% python3 -q
>>> import numpy as np
>>> import numpy.linalg as la
>>> np.set_printoptions(precision=2, suppress=True, linewidth=200, sign=" ")
>>> def rnd(a):
...     return np.round(a, 2) + 0
... 
>>> A = np.array([[0.93, -1.41, -2.2],
...     [-2.23, 2.52, 3.73],
...     [-4.62, 4.88, 6.82],
...     [-1.53, 0.81, 1.12],
...     [-0.83, 0.47, 1.2],
...     [-0.32, 0.88, 0.48],
...     [-2.99, 2.85, 5.18],
...     [-0.38, 0.54, 0.37],
...     [-0.71, 1.53, 1.86],
...     [1.33, -0.99, -2.02],
...     [0.62, -1.18, -2.05]])
>>> D = la.norm(A[:, None] - A[None], axis=-1)
>>> D.shape
(11, 11)
>>> rnd(la.norm(A, axis=1))
array([ 2.77,  5.02,  9.57,  2.06,  1.53,  1.05,  6.63,  0.76,  2.51,  2.61,  2.45])
>>> la.matrix_rank(D ** 2)
np.int64(5)
>>> np.unravel_index(D.round(6).argmax(), D.shape)
(np.int64(0), np.int64(2))
>>> D.mean(axis=1).argmax()
np.int64(2)
>>> np.flatnonzero(D[2] < D.mean() / 2)
array([ 2])
>>> (D + 1e9 * np.eye(11)).round(6).argmin(axis=1)
array([ 10,   6,   6,   4,   3,   7,   1,   5,   4,   0,   0])
>>> rnd(la.norm(A - A.mean(axis=0), axis=1))
array([ 4.67,  3.12,  7.66,  0.62,  0.55,  1.07,  4.74,  1.21,  0.81,  4.51,  4.31])
>>> rnd(D[2])
array([ 12.32,   4.56,   0.  ,   7.66,   8.09,   8.64,   3.08,   8.86,   7.15,  12.17,  11.95])
>>> F = np.array([[-6, 1, -4], [0, 4, -2], [8, -9, -1]])
>>> def softmax(z):
...     e = np.exp(z - z.max(axis=-1, keepdims=True))
...     return e / e.sum(axis=-1, keepdims=True)
... 
>>> rnd(softmax(F).sum(axis=1))
array([ 1.,  1.,  1.])
>>> rnd(softmax(10 * F[0]))
array([ 0.,  1.,  0.])
>>> S = F @ F.T / np.sqrt(3)
>>> rnd(softmax(S + np.triu(np.full(S.shape, -np.inf), 1)))
array([[ 1.  ,  0.  ,  0.  ],
       [ 0.01,  0.99,  0.  ],
       [ 0.  ,  0.  ,  1.  ]])
>>> rnd(softmax(S)[0] @ F)
array([-6.,  1., -4.])
>>> mat = np.loadtxt("m.csv", delimiter=",")
>>> rnd(mat)
array([[ 0.31, -0.95],
       [ 0.95,  0.31]])
>>> rnd(la.svd(mat, compute_uv=False))
array([ 1.,  1.])
>>> rnd(mat @ mat.T)
array([[ 1.,  0.],
       [ 0.,  1.]])
>>> rnd(la.pinv(mat))
array([[ 0.31,  0.95],
       [-0.95,  0.31]])
>>> rnd(la.norm(mat, axis=0))
array([ 1.,  1.])
>>> rnd(mat.T @ mat)
array([[ 1.,  0.],
       [ 0.,  1.]])
>>> Y = np.array([[3, -1, -1], [2, -1, -2], [-3, -2, 0], [1, -3, 0]])
>>> Z = np.array([[2, 0, 3, 0], [3, 1, 3, 2], [1, 1, 0, 0]])
>>> K = Y @ Z
>>> K
array([[  2,  -2,   6,  -2],
       [ -1,  -3,   3,  -2],
       [-12,  -2, -15,  -4],
       [ -7,  -3,  -6,  -6]])
>>> Uu, sig, Vh = la.svd(K)
>>> np.argmax(sig[:-1] / (sig[1:] + 1e-6)) + 1
np.int64(3)
>>> rnd(sig)
array([ 22.91,   7.93,   1.5 ,   0.  ])
>>> Y = Uu[:, :3] @ np.diag(sig[:3]) @ Vh[:3]
>>> rnd(la.norm(K - Y, 2)), rnd(sig[3])
(np.float64(0.0), np.float64(0.0))
>>> rnd(Y)
array([[  2.,  -2.,   6.,  -2.],
       [ -1.,  -3.,   3.,  -2.],
       [-12.,  -2., -15.,  -4.],
       [ -7.,  -3.,  -6.,  -6.]])
>>> rnd(la.norm(K - Y) / la.norm(K))
np.float64(0.0)
>>> r0 = np.array([7, 8, 7])
>>> np.convolve(K[0], r0)
array([ 14,   2,  40,  20,  26, -14])
>>> np.polyval(r0, K[0])
array([  51,   19,  307,   19])
>>> arr = np.array([[0.0, 1.0, -1.0], [4.0, 0.0, -4.0], [-2.0, 1.0, 1.0]])
>>> # rank 2
>>> Uu, sig, Vh = la.svd(arr)
>>> rnd(sig)
array([ 6.09,  1.71,  0.  ])
>>> Y = Uu[:, :2] @ np.diag(sig[:2]) @ Vh[:2]
>>> rnd(np.abs(arr - Y).max())
np.float64(0.0)
>>> rnd(la.norm(arr - Y, 2)), rnd(sig[2])
(np.float64(0.0), np.float64(0.0))
>>> la.matrix_rank(arr, rtol=0.05)
np.int64(2)
>>> rnd(la.norm(arr, 2) / la.norm(arr))
np.float64(0.96)
>>> np.argsort(-la.norm(arr, axis=0).round(6), kind="stable")[:3]
array([ 0,  2,  1])
>>> la.matrix_rank(arr, rtol=0.1)
np.int64(2)
>>> m1 = np.loadtxt("mat.csv", delimiter=",")
>>> m1
array([[ 4., -2.,  0.],
       [ 4., -2.,  0.],
       [ 4., -4.,  2.]])
>>> # looks like rank 2
>>> cen = A - A.mean(axis=0)
>>> evecs = la.svd(cen)[2][:1]
>>> Y = cen - cen @ evecs.T @ evecs
>>> rnd(Y.std(axis=0))
array([ 0.29,  0.24,  0.16])
>>> la.norm(Y, axis=1).round(6).argmax()
np.int64(3)
>>> rnd(np.abs(la.svd(A)[2][-1]))
array([ 0.03,  0.83,  0.56])
>>> rnd(la.norm(A, 2) / la.norm(A))
np.float64(0.99)
>>> [round(float(x), 2) for x in la.svd(A, compute_uv=False)[:3]]
[13.92, 1.15, 0.92]
>>> round(np.log10(la.cond(A)))
1
>>> la.cond(A) > 100
np.False_
>>> np.argsort(-la.norm(A, axis=0).round(6), kind="stable")[:3]
array([ 2,  1,  0])
>>> feats = np.load("arr.npy")
>>> feats
array([[ 0,  9,  8],
       [ 0,  0, -2],
       [ 0,  0,  0]])
>>> rnd(la.norm(feats, axis=1))
array([ 12.04,   2.  ,   0.  ])
>>> rnd(la.norm(feats) ** 2 / la.norm(feats, 2) ** 2)
np.float64(1.02)
>>> rnd(la.norm(feats, 1)), rnd(la.norm(feats, np.inf))
(np.float64(10.0), np.float64(17.0))
>>> rnd(la.norm(feats[2], 1)), rnd(la.norm(feats[2], np.inf))
(np.float64(0.0), np.float64(0.0))
>>> w1 = np.array([[4, -2, 3, 5, 0, 3], [-4, 4, -2, 3, -5, 0], [1, 0, -5, 2, 3, -1]])
>>> c = np.array([-2, -2, 2, 3, 4, 3])
>>> act = np.maximum(feats @ w1 + c, 0)
>>> la.matrix_rank(act)
np.int64(3)
>>> (act > 0).astype(int)
array([[ 0,  1,  0,  1,  0,  0],
       [ 0,  0,  1,  0,  0,  1],
       [ 0,  0,  1,  1,  1,  1]])
>>> act
array([[  0,  34,   0,  46,   0,   0],
       [  0,   0,  12,   0,   0,   5],
       [  0,   0,   2,   3,   4,   3]])
>>> rnd((act > 0).mean(axis=0))
array([ 0.  ,  0.33,  0.67,  0.67,  0.33,  0.67])
>>> Z = np.array([[2, 2], [2, 3], [1, -1], [-3, -3], [-1, -2], [-2, 2]])
>>> act @ Z
array([[-70, -36],
       [  2,  -2],
       [-17, -13]])
>>> w1 @ Z
array([[-14, -10],
       [ -6,   7],
       [-10,  -7]])
>>> (act @ Z).round(6).argmax(axis=1)
array([ 1,  0,  1])
>>> X = np.load("run2.npy")
>>> X
array([[ 0, -2,  1, -1],
       [ 0,  0,  2, -3],
       [ 0,  0,  0, -1],
       [ 0,  0,  0,  0]])
>>> # triangular, det is the product of the diagonal
>>> np.argsort(-la.norm(X, axis=0).round(6), kind="stable")[:3]
array([ 3,  2,  1])
>>> rnd(la.norm(X, 2) / la.norm(X))
np.float64(0.9)
>>> [round(float(x), 2) for x in la.svd(X, compute_uv=False)[:3]]
[4.03, 1.86, 0.53]
>>> Uu, sig, Vh = la.svd(X)
>>> rnd(sig)
array([ 4.03,  1.86,  0.53,  0.  ])
>>> Y = Uu[:, :3] @ np.diag(sig[:3]) @ Vh[:3]
>>> rnd(np.abs(X - Y).max())
np.float64(0.0)
>>> rnd(la.norm(X - Y) / la.norm(X))
np.float64(0.0)
>>> rnd(Y)
array([[ 0., -2.,  1., -1.],
       [ 0.,  0.,  2., -3.],
       [ 0.,  0.,  0., -1.],
       [ 0.,  0.,  0.,  0.]])
>>> rnd(la.norm(X - Y, 2)), sig[3]
(np.float64(0.0), np.float64(0.0))
